% ipython --no-banner

In [1]: import numpy as np

In [2]: import numpy.linalg as la

In [3]: np.set_printoptions(suppress=True, linewidth=120)

In [4]: def rd(a):
   ...:     return np.round(a, 2) + 0
   ...: 

In [5]: q, _ = la.qr(np.array([[0.3, -0.2, 0.1, 0.2, -1.2, 0.9],
   ...:     [-0.5, -0.3, 0.6, 2.1, 2.2, -1.6],
   ...:     [0.1, -0.4, -1.3, 0.1, 0.1, -1.9],
   ...:     [-0.8, -0.5, 0.2, -1.4, -0.6, -1.7],
   ...:     [-2.0, -1.1, 0.0, 0.8, 0.1, 1.4],
   ...:     [0.1, -1.2, 1.1, -0.4, 1.9, 0.3]]))

In [6]: arr = 4 * q

In [7]: print(rd(arr))
[[-0.54 -1.02 -0.08  0.56 -3.62 -1.12]
 [ 0.89 -0.14  1.26  2.91  0.96 -2.05]
 [-0.18 -1.3  -3.53  0.7   0.82 -0.79]
 [ 1.43 -0.28  0.2  -2.54  0.3  -2.7 ]
 [ 3.58 -0.25 -0.52  0.39 -0.83  1.42]
 [-0.18 -3.62  1.27 -0.35  0.72  0.78]]

In [8]: f = np.array([3, 1, 0, -1, 1, 0])

In [9]: Y = arr + np.outer(f, np.eye(6)[0])

In [10]: print(rd(Y))
[[ 2.46 -1.02 -0.08  0.56 -3.62 -1.12]
 [ 1.89 -0.14  1.26  2.91  0.96 -2.05]
 [-0.18 -1.3  -3.53  0.7   0.82 -0.79]
 [ 0.43 -0.28  0.2  -2.54  0.3  -2.7 ]
 [ 4.58 -0.25 -0.52  0.39 -0.83  1.42]
 [-0.18 -3.62  1.27 -0.35  0.72  0.78]]

In [11]: x = np.array([-2, -2, 0, -3, -1, 0])

In [12]: rhs = arr @ x

In [13]: b, lr = np.zeros(6), 1 / la.norm(arr, 2) ** 2

In [14]: for i in range(6):
    ...:     b -= lr * arr.T @ (arr @ b - rhs)
    ...:     if i % 2 == 0: print(i, round(la.norm(arr @ b - rhs), 2))
    ...: 
0 0.0
2 0.0
4 0.0

In [15]: print(rd(b))
[-2. -2.  0. -3. -1.  0.]

In [16]: print(rd(la.cond(arr)))
1.0

In [17]: print(rd(la.norm(arr, axis=0)))
[4. 4. 4. 4. 4. 4.]

In [18]: print(rd(arr[:, 2] @ arr[:, 5]))
0.0

In [19]: print(rd(arr.T @ arr))
[[16.  0.  0.  0.  0.  0.]
 [ 0. 16.  0.  0.  0.  0.]
 [ 0.  0. 16.  0.  0.  0.]
 [ 0.  0.  0. 16.  0.  0.]
 [ 0.  0.  0.  0. 16.  0.]
 [ 0.  0.  0.  0.  0. 16.]]

In [20]: print(rd(la.svd(arr, compute_uv=False)))
[4. 4. 4. 4. 4. 4.]

In [21]: K = np.loadtxt("m.csv", delimiter=",")

In [22]: print(K)
[[4. 0. 0. 0. 3. 3. 0. 3. 3. 0. 3. 0.]
 [0. 4. 3. 3. 0. 0. 3. 0. 0. 3. 0. 3.]
 [0. 3. 4. 3. 0. 0. 3. 0. 0. 3. 0. 3.]
 [0. 3. 3. 4. 0. 0. 3. 0. 0. 3. 0. 3.]
 [3. 0. 0. 0. 4. 3. 0. 3. 3. 0. 3. 0.]
 [3. 0. 0. 0. 3. 4. 0. 3. 3. 0. 3. 0.]
 [0. 3. 3. 3. 0. 0. 4. 0. 0. 3. 0. 3.]
 [3. 0. 0. 0. 3. 3. 0. 4. 3. 0. 3. 0.]
 [3. 0. 0. 0. 3. 3. 0. 3. 4. 0. 3. 0.]
 [0. 3. 3. 3. 0. 0. 3. 0. 0. 4. 0. 3.]
 [3. 0. 0. 0. 3. 3. 0. 3. 3. 0. 4. 0.]
 [0. 3. 3. 3. 0. 0. 3. 0. 0. 3. 0. 4.]]

In [23]: w, evecs = la.eigh(K)

In [24]: x = np.array([7, 6, 3, -2, 0, 7, 7, -8, -4, -2, 0, 4])

In [25]: print(x @ K @ x)
1076.0

In [26]: print(rd(evecs * np.abs(w) @ evecs.T))
[[4. 0. 0. 0. 3. 3. 0. 3. 3. 0. 3. 0.]
 [0. 4. 3. 3. 0. 0. 3. 0. 0. 3. 0. 3.]
 [0. 3. 4. 3. 0. 0. 3. 0. 0. 3. 0. 3.]
 [0. 3. 3. 4. 0. 0. 3. 0. 0. 3. 0. 3.]
 [3. 0. 0. 0. 4. 3. 0. 3. 3. 0. 3. 0.]
 [3. 0. 0. 0. 3. 4. 0. 3. 3. 0. 3. 0.]
 [0. 3. 3. 3. 0. 0. 4. 0. 0. 3. 0. 3.]
 [3. 0. 0. 0. 3. 3. 0. 4. 3. 0. 3. 0.]
 [3. 0. 0. 0. 3. 3. 0. 3. 4. 0. 3. 0.]
 [0. 3. 3. 3. 0. 0. 3. 0. 0. 4. 0. 3.]
 [3. 0. 0. 0. 3. 3. 0. 3. 3. 0. 4. 0.]
 [0. 3. 3. 3. 0. 0. 3. 0. 0. 3. 0. 4.]]

In [27]: print(rd(evecs * np.sqrt(w) @ evecs.T))
[[1.56 0.   0.   0.   0.56 0.56 0.   0.56 0.56 0.   0.56 0.  ]
 [0.   1.56 0.56 0.56 0.   0.   0.56 0.   0.   0.56 0.   0.56]
 [0.   0.56 1.56 0.56 0.   0.   0.56 0.   0.   0.56 0.   0.56]
 [0.   0.56 0.56 1.56 0.   0.   0.56 0.   0.   0.56 0.   0.56]
 [0.56 0.   0.   0.   1.56 0.56 0.   0.56 0.56 0.   0.56 0.  ]
 [0.56 0.   0.   0.   0.56 1.56 0.   0.56 0.56 0.   0.56 0.  ]
 [0.   0.56 0.56 0.56 0.   0.   1.56 0.   0.   0.56 0.   0.56]
 [0.56 0.   0.   0.   0.56 0.56 0.   1.56 0.56 0.   0.56 0.  ]
 [0.56 0.   0.   0.   0.56 0.56 0.   0.56 1.56 0.   0.56 0.  ]
 [0.   0.56 0.56 0.56 0.   0.   0.56 0.   0.   1.56 0.   0.56]
 [0.56 0.   0.   0.   0.56 0.56 0.   0.56 0.56 0.   1.56 0.  ]
 [0.   0.56 0.56 0.56 0.   0.   0.56 0.   0.   0.56 0.   1.56]]

In [28]: Uu, s, vt = la.svd(K)

In [29]: print(rd(s))
[19. 19.  1.  1.  1.  1.  1.  1.  1.  1.  1.  1.]

In [30]: Y = Uu[:, :2] @ np.diag(s[:2]) @ vt[:2]

In [31]: print(rd(Y))
[[3.17 0.   0.   0.   3.17 3.17 0.   3.17 3.17 0.   3.17 0.  ]
 [0.   3.17 3.17 3.17 0.   0.   3.17 0.   0.   3.17 0.   3.17]
 [0.   3.17 3.17 3.17 0.   0.   3.17 0.   0.   3.17 0.   3.17]
 [0.   3.17 3.17 3.17 0.   0.   3.17 0.   0.   3.17 0.   3.17]
 [3.17 0.   0.   0.   3.17 3.17 0.   3.17 3.17 0.   3.17 0.  ]
 [3.17 0.   0.   0.   3.17 3.17 0.   3.17 3.17 0.   3.17 0.  ]
 [0.   3.17 3.17 3.17 0.   0.   3.17 0.   0.   3.17 0.   3.17]
 [3.17 0.   0.   0.   3.17 3.17 0.   3.17 3.17 0.   3.17 0.  ]
 [3.17 0.   0.   0.   3.17 3.17 0.   3.17 3.17 0.   3.17 0.  ]
 [0.   3.17 3.17 3.17 0.   0.   3.17 0.   0.   3.17 0.   3.17]
 [3.17 0.   0.   0.   3.17 3.17 0.   3.17 3.17 0.   3.17 0.  ]
 [0.   3.17 3.17 3.17 0.   0.   3.17 0.   0.   3.17 0.   3.17]]

In [32]: print(rd(la.norm(K - Y, 2)), rd(s[2]))
1.0 1.0

In [33]: print(la.matrix_rank(Y))
2

In [34]: print(rd(np.abs(K - Y).max()))
0.83

In [35]: mat = np.loadtxt("case3.csv", delimiter=",")

In [36]: print(mat)
[[  3.   4.   5.   6.   7.   8.   9.  10.  11.  12.  13.  14.  15.  16.  17.  18.]
 [ 19.  20.  21.  22.  23.  24.  25.  26.  27.  28.  29.  30.  31.  32.  33.  34.]
 [ 35.  36.  37.  38.  39.  40.  41.  42.  43.  44.  45.  46.  47.  48.  49.  50.]
 [ 51.  52.  53.  54.  55.  56.  57.  58.  59.  60.  61.  62.  63.  64.  65.  66.]
 [ 67.  68.  69.  70.  71.  72.  73.  74.  75.  76.  77.  78.  79.  80.  81.  82.]
 [ 83.  84.  85.  86.  87.  88.  89.  90.  91.  92.  93.  94.  95.  96.  97.  98.]
 [ 99. 100. 101. 102. 103. 104. 105. 106. 107. 108. 109. 110. 111. 112. 113. 114.]
 [115. 116. 117. 118. 119. 120. 121. 122. 123. 124. 125. 126. 127. 128. 129. 130.]
 [131. 132. 133. 134. 135. 136. 137. 138. 139. 140. 141. 142. 143. 144. 145. 146.]
 [147. 148. 149. 150. 151. 152. 153. 154. 155. 156. 157. 158. 159. 160. 161. 162.]
 [163. 164. 165. 166. 167. 168. 169. 170. 171. 172. 173. 174. 175. 176. 177. 178.]]

In [37]: print(la.matrix_rank(mat, rtol=0.1))
1

In [38]: print([round(float(x), 2) for x in la.svd(mat, compute_uv=False)[:3]])
[1376.55, 29.82, 0.0]

In [39]: q, Rm = la.qr(arr)

In [40]: print(abs(Rm[0, 0]), rd(la.norm(arr[:, 0])))
4.0 4.0

In [41]: print(rd(np.abs(np.diag(Rm))))
[4. 4. 4. 4. 4. 4.]

In [42]: print(rd(Rm))
[[4. 0. 0. 0. 0. 0.]
 [0. 4. 0. 0. 0. 0.]
 [0. 0. 4. 0. 0. 0.]
 [0. 0. 0. 4. 0. 0.]
 [0. 0. 0. 0. 4. 0.]
 [0. 0. 0. 0. 0. 4.]]

In [43]: print(rd(q @ Rm))
[[-0.54 -1.02 -0.08  0.56 -3.62 -1.12]
 [ 0.89 -0.14  1.26  2.91  0.96 -2.05]
 [-0.18 -1.3  -3.53  0.7   0.82 -0.79]
 [ 1.43 -0.28  0.2  -2.54  0.3  -2.7 ]
 [ 3.58 -0.25 -0.52  0.39 -0.83  1.42]
 [-0.18 -3.62  1.27 -0.35  0.72  0.78]]

In [44]: q, _ = la.qr(np.array([[-1.3, 0.1, -0.6, -1.0, 0.1, -0.1, -0.1, -1.7],
    ...:     [0.3, -0.9, 0.6, -1.0, -1.1, 0.3, 0.2, -1.6],
    ...:     [0.1, -0.2, 0.2, -0.4, 0.9, 0.8, 0.2, -0.8],
    ...:     [-1.5, -2.2, 0.7, 0.5, -0.2, -1.4, -0.6, -0.1],
    ...:     [0.5, -0.1, 0.3, 0.8, 1.9, -1.9, -2.6, 1.7],
    ...:     [-0.3, -1.3, -2.3, 1.6, 0.2, -0.8, 0.5, 1.7],
    ...:     [1.6, 0.4, -0.8, 0.6, -0.8, 0.4, 0.3, -0.9],
    ...:     [-1.1, -1.4, -0.7, -0.4, 0.0, 1.3, -1.6, -0.6]]))

In [45]: M = q[:, :8]

In [46]: print(rd(M))
[[-0.46  0.39  0.28  0.33 -0.13  0.54 -0.02 -0.38]
 [ 0.11 -0.45 -0.3   0.64  0.07  0.42  0.12  0.3 ]
 [ 0.04 -0.11 -0.09  0.23 -0.56 -0.36  0.59 -0.36]
 [-0.53 -0.49 -0.37 -0.34  0.24  0.09  0.04 -0.4 ]
 [ 0.18 -0.18 -0.14 -0.35 -0.72  0.4  -0.35  0.03]
 [-0.11 -0.45  0.75 -0.2  -0.03  0.15  0.32  0.23]
 [ 0.56 -0.27  0.26  0.14  0.21  0.04 -0.26 -0.64]
 [-0.39 -0.28  0.19  0.36 -0.21 -0.47 -0.58  0.07]]

In [47]: W = np.array([[0, 3], [1, 3], [0, 1], [2, 1], [2, 2], [2, 3], [1, 3], [3, 2]])

In [48]: b = np.array([-5, -3])

In [49]: H = np.maximum(M @ W + b, 0)

In [50]: print(H)
[[0. 0.]
 [0. 0.]
 [0. 0.]
 [0. 0.]
 [0. 0.]
 [0. 0.]
 [0. 0.]
 [0. 0.]]

In [51]: print(la.matrix_rank(H))
0

In [52]: print((H > 0).mean(axis=0))
[0. 0.]

In [53]: W2 = np.array([[2, 2], [1, 0]])

In [54]: print((H @ W2).round(6).argmax(axis=1))
[0 0 0 0 0 0 0 0]

In [55]: rng = np.random.default_rng(9)

In [56]: Y = M + rng.integers(-2, 3, (8, 4)) @ rng.integers(-2, 3, (4, 8))

In [57]: print(rd(Y))
[[ 1.54  0.39  2.28  8.33  7.87  7.54 -3.02  2.62]
 [-5.89  4.55 -0.3  -0.36  0.07  4.42  0.12  1.3 ]
 [-3.96  5.89  9.91  2.23  7.44  0.64  1.59  4.64]
 [ 1.47  1.51  9.63  1.66 10.24  1.09  0.04  7.6 ]
 [-9.82  5.82 -2.14 -2.35 -6.72 -0.6   1.65 -5.97]
 [ 1.89 -1.45  2.75  8.8   5.97  3.15 -1.68 -0.77]
 [-1.44  0.73  2.26 -8.86 -5.79 -8.96  3.74 -1.64]
 [ 1.61 -1.28 -1.81 -2.64 -0.21  2.53 -1.58  4.07]]

In [58]: print(np.abs(Y - M).sum(axis=1))
[33. 17. 37. 35. 35. 26. 34. 16.]

In [59]: T = np.stack([Y, -1 * Y, Y[::-1]])

In [60]: print(rd(T.sum(axis=0)))
[[ 1.61 -1.28 -1.81 -2.64 -0.21  2.53 -1.58  4.07]
 [-1.44  0.73  2.26 -8.86 -5.79 -8.96  3.74 -1.64]
 [ 1.89 -1.45  2.75  8.8   5.97  3.15 -1.68 -0.77]
 [-9.82  5.82 -2.14 -2.35 -6.72 -0.6   1.65 -5.97]
 [ 1.47  1.51  9.63  1.66 10.24  1.09  0.04  7.6 ]
 [-3.96  5.89  9.91  2.23  7.44  0.64  1.59  4.64]
 [-5.89  4.55 -0.3  -0.36  0.07  4.42  0.12  1.3 ]
 [ 1.54  0.39  2.28  8.33  7.87  7.54 -3.02  2.62]]

In [61]: print(la.matrix_rank(T))
[8 8 8]

In [62]: print(rd(la.norm(T, axis=(1, 2))))
[37.5 37.5 37.5]

In [63]: print(rd(np.einsum("bij,cij->bc", T, T)))
[[ 1406.34 -1406.34  -185.17]
 [-1406.34  1406.34   185.17]
 [ -185.17   185.17  1406.34]]

In [64]: print(T.shape)
(3, 8, 8)

In [65]: print((T @ Y.T).shape)
(3, 8, 8)

In [66]: Y = np.array([[3, -4, -8, 1, -6, -7, -1, -4, 1, 2, 1],
    ...:     [9, 9, -7, -5, 9, 0, -4, -9, 9, 1, -5],
    ...:     [1, -4, -7, 8, 2, 0, -3, 5, -5, 3, 6],
    ...:     [4, -8, -3, -6, -8, -6, -8, -3, 8, 4, -3],
    ...:     [-9, 3, 2, 3, 1, 9, 0, -3, -4, -9, -1],
    ...:     [-5, -9, -9, 2, -5, 4, 3, 1, -7, 7, 3],
    ...:     [8, -1, 9, 6, 3, -2, 8, -1, 9, -3, -9],
    ...:     [-1, 4, 2, 4, -2, 5, -9, 2, 8, -8, -4],
    ...:     [8, -8, 9, 2, 6, 6, -9, 2, 0, 5, -1],
    ...:     [6, -1, 5, -6, -2, 5, -5, 7, -5, 0, 2],
    ...:     [-8, 5, -7, -9, 0, -7, 7, -1, -6, 1, -7]])

In [67]: A = np.tril(Y)

In [68]: print(A)
[[ 3  0  0  0  0  0  0  0  0  0  0]
 [ 9  9  0  0  0  0  0  0  0  0  0]
 [ 1 -4 -7  0  0  0  0  0  0  0  0]
 [ 4 -8 -3 -6  0  0  0  0  0  0  0]
 [-9  3  2  3  1  0  0  0  0  0  0]
 [-5 -9 -9  2 -5  4  0  0  0  0  0]
 [ 8 -1  9  6  3 -2  8  0  0  0  0]
 [-1  4  2  4 -2  5 -9  2  0  0  0]
 [ 8 -8  9  2  6  6 -9  2  0  0  0]
 [ 6 -1  5 -6 -2  5 -5  7 -5  0  0]
 [-8  5 -7 -9  0 -7  7 -1 -6  1 -7]]

In [69]: print(np.abs(np.diag(la.qr(A)[1])) > 1e-9)
[ True  True  True  True  True  True  True  True  True  True False]

In [70]: print(la.lstsq(A[:-1].T, A[-1])[2])
9

In [71]: print(np.unique(A.round(6), axis=0).shape)
(11, 11)

In [72]: print(rd(np.sort(la.eigvals(A))))
[-7. -7. -6.  0.  0.  1.  2.  3.  4.  8.  9.]

In [73]: print(A @ A)
[[   9    0    0    0    0    0    0    0    0    0    0]
 [ 108   81    0    0    0    0    0    0    0    0    0]
 [ -40   -8   49    0    0    0    0    0    0    0    0]
 [ -87  -12   39   36    0    0    0    0    0    0    0]
 [   5   -2  -21  -15    1    0    0    0    0    0    0]
 [ -72 -112   11  -19  -25   16    0    0    0    0    0]
 [  95  -74   15   17   37  -24   64    0    0    0    0]
 [ -30  -38 -152  -66  -58   48  -90    4    0    0    0]
 [-189 -143 -188  -28  -55   52  -90    4    0    0    0]
 [-104   41 -142   28  -86   35  -58    4    0    0    0]
 [  84  209  200  123   20  -29   65    0   37   -7   49]]
